$ ipython --no-banner

In [1]: import numpy as np

In [2]: from numpy import linalg as LA

In [3]: np.set_printoptions(precision=3, suppress=True, linewidth=200, floatmode="fixed")

In [4]: def rnd(a):
   ...:     return np.round(a, 3) + 0
   ...: 

In [5]: M = np.load("arr.npy")

In [6]: M
Out[6]: 
array([[ -1.000,  -1.300,   1.200],
       [ -0.700,  -0.300,   0.500],
       [  0.200,  -0.200,  -0.300],
       [  1.300,   0.200,  -1.800],
       [ -1.400,   0.800,  -0.200],
       [  0.300,   0.100,  -0.800],
       [ -0.400,   0.300,  -0.800],
       [  0.100,   1.600,  -0.800],
       [ -1.600,  -0.300,  -0.200],
       [  0.600,  -0.900,   0.800],
       [ 24.000, -26.000,  -8.000]])

In [7]: basis = M[[0, 6]].astype(float)

In [8]: for _ in range(6):
   ...:     z = LA.norm(M[:, None] - basis, axis=-1).argmin(axis=1)
   ...:     basis = np.array([M[z == j].mean(axis=0) for j in range(2)])
   ...: 

In [9]: z
Out[9]: array([1, 1, 1, 1, 1, 1, 1, 1, 1, 1, 0])

In [10]: rnd(basis)
Out[10]: 
array([[ 24.000, -26.000,  -8.000],
       [ -0.260,   0.000,  -0.240]])

In [11]: np.abs(basis[1] - basis[0]).argmax()
Out[11]: np.int64(1)

In [12]: basis[1] - basis[0]
Out[12]: array([-24.260,  26.000,   7.760])

In [13]: rnd(np.abs(LA.svd(M)[2][-1]))
Out[13]: array([0.630, 0.374, 0.681])

In [14]: rnd(LA.norm(M, 2) / LA.norm(M))
Out[14]: np.float64(0.994)

In [15]: round(np.log10(LA.cond(M)))
Out[15]: 1

In [16]: d = LA.norm(M[:, None] - M[None], axis=-1)

In [17]: d[2].round(6).argsort(kind="stable")[:4]
Out[17]: array([2, 5, 6, 1])

In [18]: d.shape
Out[18]: (11, 11)

In [19]: W0 = np.loadtxt("out2.csv", delimiter=",")

In [20]: W0
Out[20]: 
array([[0.000, 1.000, 0.000],
       [1.000, 0.000, 0.000],
       [0.000, 0.000, 1.000]])

In [21]: vals, V = LA.eig(W0)

In [22]: np.prod(vals)
Out[22]: np.float64(-1.0)

In [23]: rnd(np.sort(LA.eigvals(W0 @ W0)))
Out[23]: array([1.000, 1.000, 1.000])

In [24]: vals
Out[24]: array([ 1.000, -1.000,  1.000])

In [25]: rnd(np.sort(LA.eigvals(W0.T)))
Out[25]: array([-1.000,  1.000,  1.000])

In [26]: W0 @ V[:, 0] - vals[0] * V[:, 0]
Out[26]: array([0.000, 0.000, 0.000])

In [27]: rnd(np.sort(LA.eigvals(LA.inv(W0))))
Out[27]: array([-1.000,  1.000,  1.000])

In [28]: rng = np.random.default_rng(192669)

In [29]: B = W0 + rng.integers(-2, 3, (3, 1)) @ rng.integers(-2, 3, (1, 3))

In [30]: B
Out[30]: 
array([[ 0.000,  1.000,  0.000],
       [ 1.000, -4.000,  2.000],
       [ 0.000,  4.000, -1.000]])

In [31]: B - W0
Out[31]: 
array([[ 0.000,  0.000,  0.000],
       [ 0.000, -4.000,  2.000],
       [ 0.000,  4.000, -2.000]])

In [32]: LA.matrix_rank(B - W0, tol=1e-8)
Out[32]: np.int64(1)
